$ python -q
>>> import numpy as np
>>> np.set_printoptions(suppress=True, linewidth=100)
>>> def tidy(a):
...     return np.round(a, 2) + 0
... 
>>> M = np.load("case12.npy")
>>> M
array([[1. , 0. , 0. ],
       [0.5, 0.5, 0. ],
       [0. , 0. , 1. ]])
>>> Q = M.astype(float).copy()
>>> for j in range(3):
...     Q[:, j] -= Q[:, :j] @ (Q[:, :j].T @ Q[:, j])
...     Q[:, j] /= np.linalg.norm(Q[:, j])
... 
>>> tidy(Q)
array([[ 0.89, -0.45,  0.  ],
       [ 0.45,  0.89,  0.  ],
       [ 0.  ,  0.  ,  1.  ]])
>>> tidy(Q.T @ M)
array([[1.12, 0.22, 0.  ],
       [0.  , 0.45, 0.  ],
       [0.  , 0.  , 1.  ]])
>>> U, sv = np.linalg.svd(Q)
Traceback (most recent call last):
  File "<python-input-9>", line 1, in <module>
    U, sv = np.linalg.svd(Q)
    ^^^^^
ValueError: too many values to unpack (expected 2)
>>> U, sv, VT = np.linalg.svd(Q, full_matrices=False)
>>> U.shape, sv.shape, VT.shape
((3, 3), (3,), (3, 3))
>>> np.allclose(U * sv @ VT, Q)
True
>>> tidy(np.sqrt((sv ** 2).sum())), tidy(np.linalg.norm(Q))
(np.float64(1.73), np.float64(1.73))
>>> sv
array([1., 1., 1.])
>>> sv / sv[0]
array([1., 1., 1.])
>>> tidy(U.T @ Q @ VT.T)
array([[1., 0., 0.],
       [0., 1., 0.],
       [0., 0., 1.]])
>>> tidy(U.T @ U)
array([[1., 0., 0.],
       [0., 1., 0.],
       [0., 0., 1.]])
>>> (sv > 1e-8).sum()
np.int64(3)
>>> out = np.linalg.inv(M)
>>> tidy(np.linalg.slogdet(M)[0])
np.float64(1.0)
>>> tidy(np.linalg.det(M) * np.linalg.det(out))
np.float64(1.0)
>>> M @ out
array([[1., 0., 0.],
       [0., 1., 0.],
       [0., 0., 1.]])
>>> np.allclose(out, M.T)
False
>>> arr = np.array([[-16.13, -15.62, -21.91],
...     [-5.51, -4.37, -5.24],
...     [-0.02, -0.02, 0.0],
...     [0.21, 0.22, 0.0],
...     [1.8, 2.07, 0.27],
...     [2.14, 2.49, 0.37],
...     [2.26, 2.64, 0.41],
...     [3.17, 3.8, 0.77],
...     [6.18, 7.8, 2.39],
...     [6.6, 8.38, 2.65],
...     [7.97, 10.23, 3.56],
...     [13.41, 17.68, 7.63],
...     [37.49, 50.99, 29.56]])
>>> ang = np.radians(180)
>>> r_ = np.eye(3)
>>> r_[1, 1] = r_[0, 0] = np.cos(ang)
>>> r_[1, 0], r_[0, 1] = -np.sin(ang), np.sin(ang)
>>> tidy(r_)
array([[-1.,  0.,  0.],
       [ 0., -1.,  0.],
       [ 0.,  0.,  1.]])
>>> out = arr @ r_.T
>>> np.allclose(arr @ arr.T, out @ out.T)
True
>>> tidy(out)
array([[ 16.13,  15.62, -21.91],
       [  5.51,   4.37,  -5.24],
       [  0.02,   0.02,   0.  ],
       [ -0.21,  -0.22,   0.  ],
       [ -1.8 ,  -2.07,   0.27],
       [ -2.14,  -2.49,   0.37],
       [ -2.26,  -2.64,   0.41],
       [ -3.17,  -3.8 ,   0.77],
       [ -6.18,  -7.8 ,   2.39],
       [ -6.6 ,  -8.38,   2.65],
       [ -7.97, -10.23,   3.56],
       [-13.41, -17.68,   7.63],
       [-37.49, -50.99,  29.56]])
>>> cov = np.cov(arr, rowvar=False)
>>> tidy(cov)
array([[147.6 , 186.79, 130.36],
       [186.79, 239.21, 162.85],
       [130.36, 162.85, 119.47]])
>>> cov.shape
(3, 3)
>>> np.median(arr, axis=0)
array([2.26, 2.64, 0.41])
>>> tidy(np.polyfit(arr[:, 1], arr[:, 2], 1))
array([ 0.68, -2.95])
>>> tidy(np.linalg.eigvalsh(cov)[::-1])
array([500.06,   5.83,   0.39])
>>> tidy(np.corrcoef(arr.T))
array([[1.  , 0.99, 0.98],
       [0.99, 1.  , 0.96],
       [0.98, 0.96, 1.  ]])
>>> tidy(np.corrcoef(arr[:, 1], arr[:, 2])[0, 1])
np.float64(0.96)
>>> vals, vecs = np.linalg.eigh(cov)
>>> x0 = np.array([3, -3, 0])
>>> tidy(np.abs(cov).sum(axis=1).max()), tidy(np.abs(vals).max())
(np.float64(588.86), np.float64(500.06))
>>> tidy(x0 @ cov @ x0 / (x0 @ x0)), tidy(vals[0]), tidy(vals[-1])
(np.float64(6.61), np.float64(0.39), np.float64(500.06))
>>> A = np.load("run6.npy")
>>> A
array([[ 0,  0,  0],
       [ 3, -3, -1],
       [ 2, -4,  1],
       [-1, -1,  2],
       [ 0,  0,  0],
       [ 0,  0,  0],
       [ 0,  0,  0],
       [ 0,  0,  0],
       [-1, -1,  5],
       [ 3, -3, -1],
       [ 0,  0,  0],
       [-1, -1,  5],
       [ 0,  0,  0],
       [ 3, -3, -1],
       [ 0,  0,  0],
       [ 2, -4,  1],
       [ 0,  0,  0],
       [ 0,  0,  3],
       [ 0,  0,  0],
       [ 0,  0,  3],
       [-1, -1,  2],
       [-1, -1,  2],
       [ 3, -3, -1],
       [-1, -1,  5]])
>>> Xs = A - A.mean(axis=0)
>>> vecs = np.linalg.svd(Xs)[2][:2]
>>> out = Xs - Xs @ vecs.T @ vecs
>>> tidy((Xs @ vecs.T).std(axis=0))
array([2.24, 1.48])
>>> tidy(np.cov(Xs @ vecs.T, rowvar=False))
array([[5.22, 0.  ],
       [0.  , 2.28]])
>>> tidy(out.std(axis=0))
array([0.31, 0.23, 0.12])
>>> cent = A[[17, 10]].astype(float)
>>> for _ in range(4):
...     labels = np.linalg.norm(A[:, None] - cent, axis=-1).argmin(axis=1)
...     cent = np.array([A[labels == j].mean(axis=0) for j in range(2)])
... 
>>> labels
array([1, 1, 1, 0, 1, 1, 1, 1, 0, 1, 1, 0, 1, 1, 1, 1, 1, 0, 1, 0, 0, 0, 1, 0])
>>> np.bincount(labels)
array([ 8, 16])
>>> tidy(cent)
array([[-0.75, -0.75,  3.38],
       [ 1.  , -1.25, -0.12]])
>>> out = np.c_[A[:, :2] @ np.array([[4, 5], [0, 5]]), np.array([-5, -4, -2, 3, 3, 2, 2, 1, 2, 5, 0, -4, -1, 2, 0, -4, 4, -4, 2, -4, 0, 1, 2, 0])]
>>> out
array([[  0,   0,  -5],
       [ 12,   0,  -4],
       [  8, -10,  -2],
       [ -4, -10,   3],
       [  0,   0,   3],
       [  0,   0,   2],
       [  0,   0,   2],
       [  0,   0,   1],
       [ -4, -10,   2],
       [ 12,   0,   5],
       [  0,   0,   0],
       [ -4, -10,  -4],
       [  0,   0,  -1],
       [ 12,   0,   2],
       [  0,   0,   0],
       [  8, -10,  -4],
       [  0,   0,   4],
       [  0,   0,  -4],
       [  0,   0,   2],
       [  0,   0,  -4],
       [ -4, -10,   0],
       [ -4, -10,   1],
       [ 12,   0,   2],
       [ -4, -10,   0]])
>>> tidy(np.linalg.lstsq(A, out[:, 0])[0])
array([4., 0., 0.])
>>> np.linalg.matrix_rank(np.c_[A, out])
np.int64(4)
>>> np.linalg.matrix_rank(out)
np.int64(3)
